>>> import numpy as np
>>> from numpy import linalg as LA
>>> np.set_printoptions(suppress=True, linewidth=120)
>>> W0 = np.array([[1.02, 1.0, 1.0, 0.0, 2.0],
...     [2.0, 2.02, 2.0, 3.0, 2.0],
...     [0.0, 3.0, 3.02, 0.0, 2.0],
...     [0.0, 1.0, 0.0, 1.02, 2.0],
...     [1.0, 1.0, 1.0, 0.0, 2.02]])
>>> x = np.array([0, 0, 2, 2, 1])
>>> target = W0 @ x
>>> target
array([ 4.  , 12.  ,  8.04,  4.04,  4.02])
>>> np.round(LA.solve(W0, target + W0[:, 4]), 2) + 0
array([0., 0., 2., 2., 2.])
>>> rng = np.random.default_rng(3229)
>>> m1 = rng.normal(size=(23, 4)) + 5 * np.array([9, 5, 5, 7])
>>> m1.round(2)
array([[45.04, 25.5 , 25.58, 36.52],
       [45.41, 24.39, 24.51, 34.56],
       [43.78, 23.2 , 25.99, 35.15],
       [45.82, 24.63, 23.89, 35.91],
       [45.49, 25.12, 24.15, 35.2 ],
       [46.14, 25.42, 24.15, 34.08],
       [46.48, 25.62, 25.06, 35.29],
       [45.54, 23.51, 25.04, 35.78],
       [45.05, 25.54, 23.82, 37.16],
       [44.77, 24.59, 24.7 , 32.9 ],
       [46.06, 25.1 , 24.15, 34.15],
       [46.01, 24.94, 24.47, 36.58],
       [43.27, 24.53, 24.86, 33.12],
       [45.81, 24.16, 27.11, 35.54],
       [46.23, 26.7 , 25.78, 36.5 ],
       [44.58, 23.74, 23.28, 35.44],
       [44.47, 24.66, 25.56, 34.23],
       [45.62, 25.15, 22.52, 34.47],
       [44.25, 25.65, 26.73, 35.99],
       [44.27, 24.82, 24.5 , 36.37],
       [45.37, 24.86, 25.82, 33.42],
       [44.68, 25.63, 24.8 , 34.12],
       [45.34, 25.55, 24.95, 36.84]])
>>> O, evecs = LA.qr(m1[:, :3])[0], LA.qr(m1[:, 3:])[0]
>>> s = LA.svd(O.T @ evecs, compute_uv=False)
>>> (s > 0.9).sum()
np.int64(1)
>>> x = np.array([1, 5, 3, 7])
>>> target = m1 @ x
>>> np.round(LA.lstsq(m1, target)[0], 2)
array([1., 5., 3., 7.])
>>> np.round(LA.pinv(m1) @ m1, 2) + 0
array([[1., 0., 0., 0.],
       [0., 1., 0., 0.],
       [0., 0., 1., 0.],
       [0., 0., 0., 1.]])
>>> target = target + 0.3 * rng.normal(size=23)
>>> target.round(2)
array([504.81, 482.34, 484.08, 492.25, 489.43, 484.39, 496.48, 488.75, 503.88, 472.45, 482.97, 499.86, 472.12, 496.96,
       512.99, 480.89, 484.18, 480.87, 504.3 , 496.4 , 481.33, 486.29, 506.56])
>>> beta, *_ = LA.lstsq(m1, target)
>>> beta.round(2)
array([1.02, 5.02, 3.03, 6.94])
>>> [round(float(LA.norm(LA.solve(m1.T @ m1 + lam * np.eye(4), m1.T @ target))), 2) for lam in (0, 1, 10, 100)]
[9.14, 8.92, 8.02, 7.34]
>>> round(LA.norm(target - m1 @ beta), 2)
np.float64(1.56)
>>> np.round(m1.T @ (target - m1 @ beta), 2) + 0
array([0., 0., 0., 0.])
>>> O, r_ = LA.qr(m1)
>>> np.round(O.T @ O, 2) + 0
array([[1., 0., 0., 0.],
       [0., 1., 0., 0.],
       [0., 0., 1., 0.],
       [0., 0., 0., 1.]])
>>> O.shape, r_.shape
((23, 4), (4, 4))
>>> round(np.trace(O @ O.T), 2)
np.float64(4.0)
>>> np.round(np.abs(np.diag(r_)), 2)
array([216.78,   3.52,   5.63,   5.61])
>>> u = np.array([-6, 4, 8, -7])
>>> E = np.array([np.roll(u, i) for i in range(4)])
>>> E
array([[-6,  4,  8, -7],
       [-7, -6,  4,  8],
       [ 8, -7, -6,  4],
       [ 4,  8, -7, -6]])
>>> Y = E / LA.norm(E, axis=1, keepdims=True)
>>> C2 = Y @ Y.T
>>> np.round(np.degrees(np.arccos(np.clip(C2[0, 2], -1, 1))), 2)
np.float64(157.1)
>>> C2.round(2)
array([[ 1.  , -0.04, -0.92, -0.04],
       [-0.04,  1.  , -0.04, -0.92],
       [-0.92, -0.04,  1.  , -0.04],
       [-0.04, -0.92, -0.04,  1.  ]])
>>> np.round(LA.norm(Y, axis=1), 2)
array([1., 1., 1., 1.])
>>> (np.abs(C2) > 0.9).astype(int)
array([[1, 0, 1, 0],
       [0, 1, 0, 1],
       [1, 0, 1, 0],
       [0, 1, 0, 1]])
>>> Y = E / np.sqrt((E ** 2).mean(axis=1, keepdims=True))
>>> LA.matrix_rank(E - E.mean(axis=1, keepdims=True))
np.int64(3)
>>> LA.matrix_rank(Y) == LA.matrix_rank(E)
np.True_
>>> np.round(LA.svd(E, compute_uv=False), 2)
array([17.8, 17.8,  5. ,  1. ])
>>> E.sum(axis=1)
array([-1, -1, -1, -1])
>>> E.sum(axis=0)
array([-1, -1, -1, -1])
>>> np.abs(E).max()
np.int64(8)
>>> E.mean(axis=0)
array([-0.25, -0.25, -0.25, -0.25])
>>> np.count_nonzero(E)
np.int64(16)
>>> lab = rng.permutation(4)
>>> Y = E[:, lab] * rng.choice([-1, 1], 4)
>>> Y
array([[-7, -8, -6,  4],
       [ 8, -4, -7, -6],
       [ 4,  6,  8, -7],
       [-6,  7,  4,  8]])
>>> Uu, _, VT = LA.svd(E.T @ Y)
>>> np.round(LA.lstsq(E, Y)[0], 2) + 0
array([[ 0.,  0.,  1.,  0.],
       [ 0.,  0.,  0.,  1.],
       [ 0., -1.,  0.,  0.],
       [ 1.,  0.,  0.,  0.]])
>>> u = np.array([2, -1, -1, -2, 1, -2, 1]) + 0.5
>>> mat = np.eye(7) - 2 * np.outer(u, u) / (u @ u)
>>> mat.round(2)
array([[ 0.21,  0.16,  0.16,  0.48, -0.48,  0.48, -0.48],
       [ 0.16,  0.97, -0.03, -0.1 ,  0.1 , -0.1 ,  0.1 ],
       [ 0.16, -0.03,  0.97, -0.1 ,  0.1 , -0.1 ,  0.1 ],
       [ 0.48, -0.1 , -0.1 ,  0.71,  0.29, -0.29,  0.29],
       [-0.48,  0.1 ,  0.1 ,  0.29,  0.71,  0.29, -0.29],
       [ 0.48, -0.1 , -0.1 , -0.29,  0.29,  0.71,  0.29],
       [-0.48,  0.1 ,  0.1 ,  0.29, -0.29,  0.29,  0.71]])
>>> np.round(LA.svd(mat, compute_uv=False), 2)
array([1., 1., 1., 1., 1., 1., 1.])
>>> round(mat[:, 5] @ mat[:, 1], 2)
np.float64(-0.0)
>>> np.round(mat @ mat.T, 2) + 0
array([[1., 0., 0., 0., 0., 0., 0.],
       [0., 1., 0., 0., 0., 0., 0.],
       [0., 0., 1., 0., 0., 0., 0.],
       [0., 0., 0., 1., 0., 0., 0.],
       [0., 0., 0., 0., 1., 0., 0.],
       [0., 0., 0., 0., 0., 1., 0.],
       [0., 0., 0., 0., 0., 0., 1.]])
>>> np.round(mat.T @ mat, 2) + 0
array([[1., 0., 0., 0., 0., 0., 0.],
       [0., 1., 0., 0., 0., 0., 0.],
       [0., 0., 1., 0., 0., 0., 0.],
       [0., 0., 0., 1., 0., 0., 0.],
       [0., 0., 0., 0., 1., 0., 0.],
       [0., 0., 0., 0., 0., 1., 0.],
       [0., 0., 0., 0., 0., 0., 1.]])
>>> Uu, s, VT = LA.svd(mat, full_matrices=False)
>>> np.round(np.sqrt((s ** 2).sum()), 2), round(LA.norm(mat), 2)
(np.float64(2.65), np.float64(2.65))
>>> s.round(2)
array([1., 1., 1., 1., 1., 1., 1.])
>>> np.round(np.cumsum(s ** 2) / np.sum(s ** 2), 2)
array([0.14, 0.29, 0.43, 0.57, 0.71, 0.86, 1.  ])
>>> O, _ = LA.qr(np.array([[-0.4, -0.2, 1.0, -0.3, -0.8],
...     [0.6, 1.2, 0.5, 0.1, 0.9],
...     [0.8, -1.9, -1.0, -0.4, 0.3],
...     [1.5, 0.1, 0.0, 0.1, 1.2],
...     [1.1, 0.9, 0.2, -0.7, -1.2]]))
>>> K = -1 * O
>>> K.round(2)
array([[ 0.19, -0.07,  0.97, -0.14,  0.03],
       [-0.28,  0.47,  0.09,  0.2 ,  0.81],
       [-0.37, -0.81, -0.03, -0.2 ,  0.4 ],
       [-0.7 , -0.02,  0.23,  0.55, -0.39],
       [-0.51,  0.33,  0.01, -0.77, -0.18]])
>>> # keeps lengths
>>> def softmax(z):
...     e = np.exp(z - z.max(axis=-1, keepdims=True))
...     return e / e.sum(axis=-1, keepdims=True)
... 
>>> np.round(softmax(K[3] + -3), 2)
array([0.1 , 0.19, 0.24, 0.34, 0.13])
>>> np.round(softmax(K).sum(axis=1), 2)
array([1., 1., 1., 1., 1.])
>>> S = K @ K.T / np.sqrt(5)
>>> np.round(softmax(S), 2)
array([[0.28, 0.18, 0.18, 0.18, 0.18],
       [0.18, 0.28, 0.18, 0.18, 0.18],
       [0.18, 0.18, 0.28, 0.18, 0.18],
       [0.18, 0.18, 0.18, 0.28, 0.18],
       [0.18, 0.18, 0.18, 0.18, 0.28]])
>>> np.round(LA.svd(K, compute_uv=False), 2)
array([1., 1., 1., 1., 1.])
>>> np.round(K[:, 4] @ K[:, 3], 2)
np.float64(0.0)
>>> np.round(K.T @ K, 2) + 0
array([[1., 0., 0., 0., 0.],
       [0., 1., 0., 0., 0.],
       [0., 0., 1., 0., 0.],
       [0., 0., 0., 1., 0.],
       [0., 0., 0., 0., 1.]])
>>> Uu, s, VT = LA.svd(K, full_matrices=False)
>>> s.round(2)
array([1., 1., 1., 1., 1.])
>>> np.round(np.cumsum(s ** 2) / np.sum(s ** 2), 2)
array([0.2, 0.4, 0.6, 0.8, 1. ])
>>> np.round(Uu.T @ Uu, 2) + 0
array([[1., 0., 0., 0., 0.],
       [0., 1., 0., 0., 0.],
       [0., 0., 1., 0., 0.],
       [0., 0., 0., 1., 0.],
       [0., 0., 0., 0., 1.]])
>>> np.allclose(Uu * s @ VT, K)
True
>>> Uu.shape, s.shape, VT.shape
((5, 5), (5,), (5, 5))
>>> np.round(VT @ VT.T, 2) + 0
array([[1., 0., 0., 0., 0.],
       [0., 1., 0., 0., 0.],
       [0., 0., 1., 0., 0.],
       [0., 0., 0., 1., 0.],
       [0., 0., 0., 0., 1.]])
>>> np.round(s / s[0], 2)
array([1., 1., 1., 1., 1.])
>>> A = np.array([[0.0, -3.0, 0.0, 0.0, 0.0, 0.0],
...     [-3.0, 1.0, -3.0, 0.0, 0.0, 0.0],
...     [0.0, -3.0, 1.0, -3.0, 0.0, 0.0],
...     [0.0, 0.0, -3.0, 1.0, -3.0, 0.0],
...     [0.0, 0.0, 0.0, -3.0, 0.0, -3.0],
...     [0.0, 0.0, 0.0, 0.0, -3.0, 2.0]])
>>> O, r_ = LA.qr(A)
>>> np.trace(O @ O.T)
np.float64(6.0)
>>> O.round(2)
array([[ 0.  , -0.71,  0.16,  0.36, -0.11,  0.58],
       [ 1.  ,  0.  ,  0.  ,  0.  ,  0.  ,  0.  ],
       [-0.  , -0.71, -0.16, -0.36,  0.11, -0.58],
       [-0.  ,  0.  ,  0.97, -0.12,  0.04, -0.19],
       [-0.  ,  0.  , -0.  , -0.85, -0.1 ,  0.51],
       [-0.  ,  0.  , -0.  ,  0.  ,  0.98,  0.19]])
>>> r_.round(2)
array([[-3.  ,  1.  , -3.  ,  0.  ,  0.  ,  0.  ],
       [ 0.  ,  4.24, -0.71,  2.12,  0.  ,  0.  ],
       [ 0.  ,  0.  , -3.08,  1.46, -2.92,  0.  ],
       [ 0.  ,  0.  ,  0.  ,  3.52,  0.36,  2.56],
       [ 0.  ,  0.  ,  0.  ,  0.  , -3.06,  2.26],
       [ 0.  ,  0.  ,  0.  ,  0.  ,  0.  , -1.15]])
>>> data = np.load("layer13.npy")
>>> data
array([[ 4.5,  1.2, -1. , -0.1],
       [ 9.5, -0.9,  0.9, -0.7],
       [-6. ,  0.8, -1.2,  1.7],
       [-7. , -0.3,  2.2, -1.3]])
>>> blk = np.stack([data, 5 * data, data[::-1]])
>>> blk.shape
(3, 4, 4)
>>> np.round(np.einsum("bij,cij->bc", blk, blk), 2)
array([[ 211.65, 1058.25, -187.84],
       [1058.25, 5291.25, -939.2 ],
       [-187.84, -939.2 ,  211.65]])
>>> (blk @ data.T).shape
(3, 4, 4)
>>> np.round(blk.sum(axis=0), 2)
array([[ 20. ,   6.9,  -3.8,  -1.9],
       [ 51. ,  -4.6,   4.2,  -2.5],
       [-26.5,   3.9,  -6.3,   9.5],
       [-37.5,  -0.6,  12.2,  -7.9]])
>>> LA.matrix_rank(blk.reshape(3, -1))
np.int64(2)
>>> np.round(LA.eigvals(data), 2)
array([ 6.93, -4.12, -2.15,  0.44])
>>> round(float(LA.eigvals(data).sum().real), 2)
1.1
>>> round(LA.det(2 * data), 2), round(LA.det(data), 2)
(np.float64(433.38), np.float64(27.09))
>>> np.round(LA.det(data[::-1]), 2)
np.float64(27.09)
>>> ang = np.radians(60)
>>> r_ = np.eye(4)
>>> r_[1, 1] = r_[3, 3] = np.cos(ang)
>>> r_[1, 3], r_[3, 1] = -np.sin(ang), np.sin(ang)
>>> r_.round(2)
array([[ 1.  ,  0.  ,  0.  ,  0.  ],
       [ 0.  ,  0.5 ,  0.  , -0.87],
       [ 0.  ,  0.  ,  1.  ,  0.  ],
       [ 0.  ,  0.87,  0.  ,  0.5 ]])
>>> Y = data @ r_.T
>>> np.allclose(LA.norm(data, axis=1), LA.norm(Y, axis=1))
True
>>> Y.round(2)
array([[ 4.5 ,  0.69, -1.  ,  0.99],
       [ 9.5 ,  0.16,  0.9 , -1.13],
       [-6.  , -1.07, -1.2 ,  1.54],
       [-7.  ,  0.98,  2.2 , -0.91]])
>>> np.round(LA.svd(data, compute_uv=False), 2), np.round(LA.svd(Y, compute_uv=False), 2)
(array([14.  ,  3.72,  1.24,  0.42]), array([14.  ,  3.72,  1.24,  0.42]))
>>> np.allclose(data @ data.T, Y @ Y.T)
True
>>> np.round(Y.reshape(-1, 2), 2)
array([[ 4.5 ,  0.69],
       [-1.  ,  0.99],
       [ 9.5 ,  0.16],
       [ 0.9 , -1.13],
       [-6.  , -1.07],
       [-1.2 ,  1.54],
       [-7.  ,  0.98],
       [ 2.2 , -0.91]])
>>> np.round(Y.ravel(order="F"), 2)
array([ 4.5 ,  9.5 , -6.  , -7.  ,  0.69,  0.16, -1.07,  0.98, -1.  ,  0.9 , -1.2 ,  2.2 ,  0.99, -1.13,  1.54, -0.91])
>>> blk = Y.reshape(4, 2, -1)
>>> np.round(blk.transpose(1, 0, 2), 2)
array([[[ 4.5 ,  0.69],
        [ 9.5 ,  0.16],
        [-6.  , -1.07],
        [-7.  ,  0.98]],

       [[-1.  ,  0.99],
        [ 0.9 , -1.13],
        [-1.2 ,  1.54],
        [ 2.2 , -0.91]]])
>>> np.einsum("ihd,jhd->hij", blk, blk).shape
(2, 4, 4)
>>> np.round(np.einsum("ihd,ihd->ih", blk, blk), 2)
array([[20.72,  1.98],
       [90.27,  2.09],
       [37.15,  3.82],
       [49.95,  5.67]])
>>> blk.shape
(4, 2, 2)
>>> np.round(np.swapaxes(blk, 1, 2)[3], 2)
array([[-7.  ,  2.2 ],
       [ 0.98, -0.91]])
>>> proj = np.triu(np.array([[1, 2, 3, 3], [0, 3, 2, 1], [3, 0, 3, 0], [0, 1, 1, 3]]), 1) + np.eye(4)
>>> Y = proj @ data @ LA.inv(proj)
>>> np.round(np.poly(Y), 2)
array([  1.  ,  -1.1 , -34.26, -46.06,  27.09])
>>> arr = np.load("case4.npy")
>>> arr
array([[3, 3, 3],
       [3, 6, 6],
       [3, 6, 9]])
>>> # symmetric
>>> u = np.array([-3, 1, -1])
>>> Y = arr + np.outer(u, np.eye(3)[2])
>>> round(LA.det(Y) / LA.det(arr), 2), np.round(1 + LA.solve(arr, u)[2], 2)
(np.float64(0.33), np.float64(0.33))
>>> LA.matrix_rank(Y - arr)
np.int64(1)
>>> Lm = LA.cholesky(arr)
>>> np.round(np.diag(Lm) ** 2, 2)
array([3., 3., 3.])
>>> LA.eigvalsh(arr).min() > 0
np.True_
